% ipython --no-banner

In [1]: import numpy as np

In [2]: from numpy import linalg as LA

In [3]: np.set_printoptions(precision=3, suppress=True, linewidth=140, sign=" ")

In [4]: E = np.loadtxt("dump.csv", delimiter=",")

In [5]: E
Out[5]: 
array([[ 0.   ,  0.318, -0.277,  1.783, -0.802],
       [ 0.38 , -0.921, -1.459, -0.436, -0.83 ],
       [ 1.708,  0.782, -0.386,  0.054,  0.564],
       [-0.949,  0.766, -1.282,  0.081,  0.928],
       [ 0.19 , -1.361, -0.021,  0.788,  1.22 ]])

In [6]: P = np.triu(np.array([[-2, 1, 2, 0, 2],
   ...:     [-2, -1, -1, 1, -2],
   ...:     [0, 1, 2, -1, 1],
   ...:     [2, -1, 0, 2, -1],
   ...:     [-2, -1, 2, -1, 0]]), 1) + np.eye(5)

In [7]: A2 = P @ E @ LA.inv(P)

In [8]: LA.matrix_rank(A2)
Out[8]: np.int64(5)

In [9]: np.poly(A2)
Out[9]: array([  1.   ,   0.005,   0.646,  -1.293,  -0.04 , -32.   ])

In [10]: A2 = np.array([[3, 3, 2, 2], [0, 2, 2, 0], [2, 1, -3, -3], [-3, 3, -2, 2]])

In [11]: A2[-1] = A2[0]

In [12]: M = A2 + 0.3 * np.eye(4)

In [13]: M
Out[13]: 
array([[ 3.3,  3. ,  2. ,  2. ],
       [ 0. ,  2.3,  2. ,  0. ],
       [ 2. ,  1. , -2.7, -3. ],
       [ 3. ,  3. ,  2. ,  2.3]])

In [14]: def softmax(z):
    ...:     e = np.exp(z - z.max(axis=-1, keepdims=True))
    ...:     return e / e.sum(axis=-1, keepdims=True)
    ...: 

In [15]: softmax(E).sum(axis=1)
Out[15]: array([ 1.,  1.,  1.,  1.,  1.])

In [16]: np.round(softmax(10 * E[2]), 3) + 0
Out[16]: array([ 1.,  0.,  0.,  0.,  0.])

In [17]: softmax(E[2] + -1)
Out[17]: array([ 0.493,  0.195,  0.061,  0.094,  0.157])

In [18]: softmax(E[2])
Out[18]: array([ 0.493,  0.195,  0.061,  0.094,  0.157])

In [19]: S = E @ E.T / np.sqrt(5)

In [20]: softmax(S)
Out[20]: 
array([[ 0.599,  0.1  ,  0.1  ,  0.1  ,  0.1  ],
       [ 0.1  ,  0.599,  0.1  ,  0.1  ,  0.1  ],
       [ 0.1  ,  0.1  ,  0.599,  0.1  ,  0.1  ],
       [ 0.1  ,  0.1  ,  0.1  ,  0.599,  0.1  ],
       [ 0.1  ,  0.1  ,  0.1  ,  0.1  ,  0.599]])

In [21]: softmax(S + np.triu(np.full(S.shape, -np.inf), 1))
Out[21]: 
array([[ 1.   ,  0.   ,  0.   ,  0.   ,  0.   ],
       [ 0.143,  0.857,  0.   ,  0.   ,  0.   ],
       [ 0.125,  0.125,  0.749,  0.   ,  0.   ],
       [ 0.111,  0.111,  0.111,  0.666,  0.   ],
       [ 0.1  ,  0.1  ,  0.1  ,  0.1  ,  0.599]])
